$ python -q
>>> import numpy as np
>>> import numpy.linalg as la
>>> np.set_printoptions(precision=2, suppress=True, linewidth=100, floatmode="fixed")
>>> X = np.load("run1.npy")
>>> X
array([[0.33, 0.00, 0.33, 0.33],
       [0.12, 0.38, 0.12, 0.38],
       [0.25, 0.00, 0.50, 0.25],
       [0.38, 0.12, 0.12, 0.38]])
>>> hat = np.triu(np.array([[1, 0, 4, 2], [1, 5, 1, 0], [3, 4, 5, 4], [0, 4, 5, 4]]), 1) + np.eye(4)
>>> other = hat @ X @ la.inv(hat)
>>> other
array([[ 2.08,  0.25, -6.00, 21.92],
       [ 0.38,  0.38, -1.25,  4.88],
       [ 1.75,  0.50, -6.50, 24.25],
       [ 0.38,  0.12, -1.50,  5.62]])
>>> la.matrix_rank(other)
np.int64(4)
>>> np.round(la.det(other), 2)
np.float64(-0.0)
>>> f = np.array([3, 2])
>>> np.correlate(X[1], X[2], "full")
array([0.03, 0.16, 0.22, 0.19, 0.28, 0.03, 0.09])
>>> other = np.array([[1, 3, 5], [0, 2, 5], [1, 2, 3]])
>>> basis = np.array([[2, 0, 0, -2], [-2, -2, -2, 2], [1, -1, 2, 1], [-1, 1, 1, -1]])
>>> W0 = np.block([[other, np.array([[9, 9, 0, 0], [1, 8, 5, 2], [9, 9, 5, 5]])], [np.zeros((4, 3)), basis]])
>>> W0
array([[ 1.00,  3.00,  5.00,  9.00,  9.00,  0.00,  0.00],
       [ 0.00,  2.00,  5.00,  1.00,  8.00,  5.00,  2.00],
       [ 1.00,  2.00,  3.00,  9.00,  9.00,  5.00,  5.00],
       [ 0.00,  0.00,  0.00,  2.00,  0.00,  0.00, -2.00],
       [ 0.00,  0.00,  0.00, -2.00, -2.00, -2.00,  2.00],
       [ 0.00,  0.00,  0.00,  1.00, -1.00,  2.00,  1.00],
       [ 0.00,  0.00,  0.00, -1.00,  1.00,  1.00, -1.00]])
>>> rng = np.random.default_rng(5993)
>>> idx = rng.permutation(7)
>>> idx
array([5, 2, 4, 3, 0, 1, 6])
>>> other = W0[idx][:, idx]
>>> np.sort(np.abs(la.eigvals(other)))
array([0.39, 0.39, 0.91, 2.75, 2.75, 3.48, 6.63])
>>> np.allclose(other, W0)
False
